>>> import numpy as np
>>> np.set_printoptions(suppress=True, linewidth=200)
>>> feats = np.loadtxt("data.csv", delimiter=",")
>>> feats.round(1) + 0
array([[ 41.7,   1.7,  -3.1,   9.3, -26.9,  18.3],
       [ 39.8,   1.7,  -3.1,   8.7, -25.3,  17.8],
       [ 35.8,   1.6,  -3.3,   7.4, -22.1,  16.5],
       [ 33.5,   1.5,  -3.3,   6.7, -20.3,  15.8],
       [ 29. ,   1.5,  -3.4,   5.4, -16.7,  14.3],
       [ 27. ,   1.4,  -3.4,   4.8, -15.2,  13.6],
       [ 19.1,   1.2,  -3.3,   2.5,  -9.2,  10.6],
       [ 17.5,   1.2,  -3.3,   2.1,  -8.1,  10. ],
       [ 12.5,   1. ,  -3. ,   0.9,  -4.7,   7.8],
       [  8.8,   0.8,  -2.6,   0.1,  -2.4,   5.9],
       [  7.8,   0.8,  -2.4,   0. ,  -1.9,   5.4],
       [  2.3,   0.3,  -1.1,  -0.5,   0.2,   1.9],
       [  2.1,   0.3,  -1. ,  -0.5,   0.3,   1.7],
       [  1.9,   0.3,  -1. ,  -0.5,   0.3,   1.6],
       [  0.9,   0.2,  -0.5,  -0.3,   0.2,   0.7],
       [  0.4,   0.1,  -0.2,  -0.2,   0.1,   0.3],
       [ -1.2,  -0.3,   0.7,   0.6,  -0.6,  -0.8],
       [ -1.3,  -0.3,   0.8,   0.6,  -0.6,  -0.8],
       [ -2.6,  -0.5,   1.2,   1. ,  -0.9,  -1. ],
       [ -4.7,  -0.8,   1.2,   1.2,  -0.3,  -0.6],
       [ -4.9,  -0.8,   1.2,   1.2,  -0.2,  -0.6]])
>>> # rows and columns are dependent
>>> rank = np.linalg.matrix_rank(feats)
>>> rank
np.int64(3)
>>> null = np.linalg.svd(feats)[2][rank:].T
>>> [int(np.linalg.matrix_rank(feats[:i])) for i in range(1, len(feats) + 1)]
[1, 2, 3, 3, 3, 3, 3, 3, 3, 3, 3, 3, 3, 3, 3, 3, 3, 3, 3, 3, 3]
>>> np.linalg.matrix_rank(feats.T @ feats), np.linalg.matrix_rank(feats @ feats.T)
(np.int64(3), np.int64(3))
>>> [int(np.linalg.matrix_rank(feats[:, :j + 1])) for j in range(6)]
[1, 2, 3, 3, 3, 3]
>>> arr = np.loadtxt("layer14.csv", delimiter=",")
>>> arr.round(1)
array([[-1. , -0.8],
       [ 1.9,  1.5],
       [-2.1, -1.7],
       [-0.7, -0.5],
       [-2.2, -1.8]])
>>> # rank 1
>>> Uu, sv, Vh = np.linalg.svd(arr)
>>> sv.round(1) + 0
array([4.9, 0. ])
>>> np.argmax(sv[:-1] / (sv[1:] + 1e-6)) + 1
np.int64(1)
>>> A2 = Uu[:, :1] @ np.diag(sv[:1]) @ Vh[:1]
>>> np.round(np.linalg.norm(arr - A2, 2), 1), np.round(sv[1], 1)
(np.float64(0.0), np.float64(0.0))
>>> A2.round(1)
array([[-1. , -0.8],
       [ 1.9,  1.5],
       [-2.1, -1.7],
       [-0.7, -0.5],
       [-2.2, -1.8]])
>>> round(float(np.abs(arr - A2).max()), 1)
0.0
>>> A2 = np.array([[2, 0, 2], [1, 2, 0]])
>>> np.vstack([arr, A2.T]).shape
(8, 2)
>>> A2 @ arr
Traceback (most recent call last):
  File "<python-input-23>", line 1, in <module>
    A2 @ arr
    ~~~^~~~~
ValueError: matmul: Input operand 1 has a mismatch in its core dimension 0, with gufunc signature (n?,k),(k,m?)->(n?,m?) (size 5 is different from 3)
>>> np.round(arr @ A2, 1)
array([[-2.8, -1.6, -2. ],
       [ 5.3,  3.1,  3.7],
       [-5.9, -3.4, -4.2],
       [-1.9, -1.1, -1.3],
       [-6.2, -3.6, -4.4]])
>>> np.round(A2.T @ arr.T, 1)
array([[-2.8,  5.3, -5.9, -1.9, -6.2],
       [-1.6,  3.1, -3.4, -1.1, -3.6],
       [-2. ,  3.7, -4.2, -1.3, -4.4]])
>>> np.round(np.einsum("ij->j", arr), 1)
array([-4.1, -3.3])
>>> np.round(np.einsum("ij,ij->i", arr, arr), 1)
array([1.6, 5.8, 7.3, 0.7, 8.1])
>>> Uu, sv, Vh = np.linalg.svd(arr)
>>> evecs = Vh[:(sv > 1e-8).sum()]
>>> rng = np.random.default_rng(6)
>>> x = arr[0] + 5 * arr[3] + rng.integers(2) * np.eye(2)[0]
>>> x.round(1)
array([-4.3, -3.5])
>>> np.round(np.diag(evecs.T @ evecs), 1)
array([0.6, 0.4])
>>> rank = np.linalg.matrix_rank(arr)
>>> rank
np.int64(1)
>>> null = np.linalg.svd(arr)[2][rank:].T
>>> np.round(null @ null.T, 1)
array([[ 0.4, -0.5],
       [-0.5,  0.6]])
>>> [int(np.linalg.matrix_rank(arr[:, :j + 1])) for j in range(2)]
[1, 1]
>>> np.round(arr @ null, 1) + 0
array([[0.],
       [0.],
       [0.],
       [0.],
       [0.]])
>>> np.linalg.matrix_rank(arr.T @ arr), np.linalg.matrix_rank(arr @ arr.T)
(np.int64(1), np.int64(1))
>>> [int(np.linalg.matrix_rank(arr[:i])) for i in range(1, len(arr) + 1)]
[1, 1, 1, 1, 1]
>>> A2 = arr / np.linalg.norm(arr, axis=1, keepdims=True)
>>> G = A2 @ A2.T
>>> np.argwhere(np.triu(np.abs(G) > 0.95, 1))
array([[0, 1],
       [0, 2],
       [0, 3],
       [0, 4],
       [1, 2],
       [1, 3],
       [1, 4],
       [2, 3],
       [2, 4],
       [3, 4]])
>>> np.round(np.linalg.norm(A2, axis=1), 1)
array([1., 1., 1., 1., 1.])
>>> np.round(np.degrees(np.arccos(np.clip(G[1, 0], -1, 1))), 1)
np.float64(180.0)
>>> G[1].round(1)
array([-1.,  1., -1., -1., -1.])
>>> (G - 2 * np.eye(5)).round(6).argmax(axis=1)
array([2, 0, 0, 0, 0])
>>> M = np.load("x.npy")
>>> M
array([[ 1,  2, -4,  4, -3],
       [ 0, -4, -5,  3, -5],
       [ 0,  0, -1, -1,  4],
       [ 0,  0,  0, -2,  4],
       [ 0,  0,  0,  0,  0]])
>>> # triangular
>>> round(float(np.linalg.norm(M)), 1)
12.6
>>> np.zeros(5, 5)
Traceback (most recent call last):
  File "<python-input-53>", line 1, in <module>
    np.zeros(5, 5)
    ~~~~~~~~^^^^^^
TypeError: Cannot interpret '5' as a data type
>>> np.abs(M).max()
np.int64(5)
>>> X = np.load("sample12.npy")
>>> X
array([[ 0.6,  0.1, -0.7, -0.4,  0.9, -1.1, -0.5],
       [ 0.1,  0.4,  0.2,  1.2,  0.8,  0.6,  0.5],
       [-0.7,  0.2,  0.5,  0.8, -0.9,  0.5, -1.2],
       [-0.4,  1.2,  0.8,  0.4, -0.3,  0.4,  0.4],
       [ 0.9,  0.8, -0.9, -0.3,  1.7,  1. , -0.4],
       [-1.1,  0.6,  0.5,  0.4,  1. ,  1. , -0.1],
       [-0.5,  0.5, -1.2,  0.4, -0.4, -0.1,  2.3]])
>>> ev, evecs = np.linalg.eigh(X)
>>> x = np.array([-1, -1, -3, -1, -3, 3, 2])
>>> np.round(evecs * np.maximum(ev, 0) @ evecs.T, 1) + 0
array([[ 1.1,  0. , -0.6, -0.4,  0.7, -0.7, -0.4],
       [ 0. ,  0.9,  0.1,  0.8,  0.6,  0.6,  0.4],
       [-0.6,  0.1,  1.1,  0.6, -0.7,  0.4, -0.9],
       [-0.4,  0.8,  0.6,  0.9, -0.2,  0.4,  0.3],
       [ 0.7,  0.6, -0.7, -0.2,  2. ,  0.7, -0.3],
       [-0.7,  0.6,  0.4,  0.4,  0.7,  1.4, -0.1],
       [-0.4,  0.4, -0.9,  0.3, -0.3, -0.1,  2.5]])
>>> x @ X @ x
np.float64(25.2)
>>> np.round(np.linalg.eigvalsh(X[1:, 1:]), 1)
array([-1.1, -1. ,  0.3,  2.2,  2.9,  3. ])
>>> np.round(evecs * np.abs(ev) @ evecs.T, 1) + 0
array([[ 1.6, -0.2, -0.5, -0.4,  0.5, -0.3, -0.2],
       [-0.2,  1.5,  0. ,  0.3,  0.4,  0.5,  0.3],
       [-0.5,  0. ,  1.7,  0.3, -0.4,  0.3, -0.6],
       [-0.4,  0.3,  0.3,  1.5, -0.1,  0.5,  0.2],
       [ 0.5,  0.4, -0.4, -0.1,  2.4,  0.4, -0.2],
       [-0.3,  0.5,  0.3,  0.5,  0.4,  1.8, -0.1],
       [-0.2,  0.3, -0.6,  0.2, -0.2, -0.1,  2.6]])
>>> G = feats.T @ feats
>>> round(np.trace(G), 1), round(float((feats ** 2).sum()), 1)
(np.float64(13680.9), 13680.9)
>>> np.round(np.diag(G), 1)
array([8337.3,   21.8,  116.5,  331.6, 2960.3, 1913.5])
>>> np.linalg.matrix_rank(G)
np.int64(3)
>>> (feats @ feats.T).shape
(21, 21)
>>> A2 = X + rng.integers(-2, 3, (7, 3)) @ rng.integers(-2, 3, (3, 7))
>>> A2.round(1)
array([[ 0.6, -1.9, -1.7, -0.4,  0.9, -2.1, -1.5],
       [ 2.1,  5.4,  4.2, -0.8,  6.8,  6.6,  2.5],
       [-2.7,  2.2,  0.5,  2.8, -2.9,  0.5,  0.8],
       [-2.4, -1.8, -2.2,  2.4, -6.3, -4.6, -0.6],
       [ 4.9,  1.8,  1.1, -4.3,  1.7,  1. , -2.4],
       [ 2.9,  3.6,  3.5, -3.6,  1. ,  2. , -1.1],
       [-2.5, -6.5, -6.2,  2.4, -6.4, -7.1, -0.7]])
>>> np.abs(A2 - X).sum(axis=1)
array([ 5., 27., 10., 22., 13., 16., 32.])
>>> np.round(A2 - X, 1)
array([[ 0., -2., -1.,  0.,  0., -1., -1.],
       [ 2.,  5.,  4., -2.,  6.,  6.,  2.],
       [-2.,  2.,  0.,  2., -2.,  0.,  2.],
       [-2., -3., -3.,  2., -6., -5., -1.],
       [ 4.,  1.,  2., -4.,  0.,  0., -2.],
       [ 4.,  3.,  3., -4.,  0.,  1., -1.],
       [-2., -7., -5.,  2., -6., -7., -3.]])
>>> K = np.load("m.npy")
>>> K
array([[  1,  -1,   1,  -1],
       [  1,   0,   0,   0],
       [  1,   1,   1,   1],
       [  1,   2,   4,   8],
       [  1,   3,   9,  27],
       [  1,   4,  16,  64],
       [  1,   5,  25, 125]])
>>> x = np.array([2, 3, 4, 0])
>>> target = K @ x
>>> beta, lr = np.zeros(4), 1 / np.linalg.norm(K, 2) ** 2
>>> for i in range(6):
...     beta -= lr * K.T @ (K @ beta - target)
...     if i % 2 == 0: print(i, round(np.linalg.norm(K @ beta - target), 1))
... 
0 30.1
2 30.0
4 29.9
>>> round(float(np.linalg.cond(K)), 1)
115.4
>>> J = np.load("case12.npy")
>>> J.round(1) + 0
array([[-0.6, -0.7, -0.2],
       [ 0.5, -0.6, -0.4],
       [-0.3,  0.4, -0.9],
       [ 0.5,  0. , -0.3]])
>>> # keeps lengths
>>> Uu, sv, Vh = np.linalg.svd(J, full_matrices=False)
>>> Vh @ Vh.T
array([[1., 0., 0.],
       [0., 1., 0.],
       [0., 0., 1.]])
>>> np.allclose(Uu * sv @ Vh, J)
True
>>> np.round(Uu.T @ J @ Vh.T, 1) + 0
array([[1., 0., 0.],
       [0., 1., 0.],
       [0., 0., 1.]])
>>> t3 = np.stack([J, -2 * J, J[::-1]])
>>> (t3 @ J.T).shape
(3, 4, 4)
>>> np.linalg.matrix_rank(t3.reshape(3, -1))
np.int64(2)
>>> np.round(t3.sum(axis=0), 1)
array([[ 1.1,  0.7, -0.1],
       [-0.8,  1. , -0.5],
       [ 0.8, -1. ,  0.5],
       [-1.1, -0.7,  0.1]])
>>> np.round(np.einsum("bij,cij->bc", t3, t3), 1)
array([[ 3. , -6. , -0.6],
       [-6. , 12. ,  1.3],
       [-0.6,  1.3,  3. ]])
>>> A2 = J / np.sqrt((J ** 2).mean(axis=1, keepdims=True))
>>> np.linalg.matrix_rank(A2) == np.linalg.matrix_rank(J)
np.True_
>>> np.linalg.matrix_rank(J - J.mean(axis=1, keepdims=True))
np.int64(2)
>>> q, evecs = np.linalg.qr(J[:, :2])[0], np.linalg.qr(J[:, 2:])[0]
>>> sv = np.linalg.svd(q.T @ evecs, compute_uv=False)
>>> (sv > 0.9).sum()
np.int64(0)
>>> np.degrees(np.arccos(sv.clip(0, 1)))
array([90.])
>>> hat = J @ np.linalg.solve(J.T @ J, J.T)
>>> np.linalg.matrix_rank(np.eye(4) - hat)
np.int64(1)
>>> m1 = np.load("run17.npy")
>>> m1
array([[ 15,   0,   0,   1,   2],
       [  2, -23,   0,   1,   1],
       [  1,   2, -13,   1,   2],
       [  2,   0,   1,  27,   2],
       [  2,   1,   0,   1,  17]])
>>> A2 = m1 / np.linalg.norm(m1, axis=1, keepdims=True)
>>> G = A2 @ A2.T
>>> round(np.degrees(np.arccos(np.clip(G[1, 3], -1, 1))), 1)
np.float64(87.0)
>>> def softmax(z):
...     e = np.exp(z - z.max(axis=-1, keepdims=True))
...     return e / e.sum(axis=-1, keepdims=True)
... 
>>> np.round(softmax(10 * m1[4]), 1) + 0
array([0., 0., 0., 0., 1.])
>>> S = m1 @ m1.T / np.sqrt(5)
>>> softmax(S).round(6).argmax(axis=1)
array([0, 1, 2, 3, 4])
>>> x = np.array([1, 2, 0, 2, 0])
>>> target = m1 @ x
>>> beta, lr = np.zeros(5), 1 / np.linalg.norm(m1, 2) ** 2
>>> for i in range(150):
...     beta -= lr * m1.T @ (m1 @ beta - target)
...     if i % 50 == 0: print(i, round(np.linalg.norm(m1 @ beta - target), 1))
... 
0 17.9
50 0.0
100 0.0
>>> round(np.linalg.cond(m1), 1)
np.float64(2.2)
>>> beta.round(1) + 0
array([1., 2., 0., 2., 0.])
>>> data = np.loadtxt("a.csv", delimiter=",")
>>> data
array([[4., 3., 7., 6., 0.],
       [3., 8., 3., 2., 0.],
       [9., 5., 6., 0., 0.],
       [3., 0., 5., 5., 0.],
       [0., 0., 0., 0., 1.]])
>>> hat = np.triu(np.array([[2, -1, 1, -2, 1],
...     [-2, 2, 0, -2, -2],
...     [2, 1, 2, 0, -1],
...     [2, 2, 1, -2, 2],
...     [0, 1, 2, -2, 0]]), 1) + np.eye(5)
>>> A2 = hat @ data @ np.linalg.inv(hat)
>>> np.round(np.linalg.det(A2), 1)
np.float64(-256.0)
>>> np.round(np.poly(A2), 1)
array([   1.,  -24.,  112.,  -20., -325.,  256.])
>>> np.linalg.matrix_rank(A2)
np.int64(5)
>>> hat @ data - data @ hat
array([[  0.,   1., -11.,   2.,  -2.],
       [ -6.,   3., -13.,  12.,  10.],
       [  0.,   9.,  -9.,  28.,   6.],
       [  0.,   3.,  -3.,   6.,  -6.],
       [  0.,   0.,   0.,   0.,   0.]])
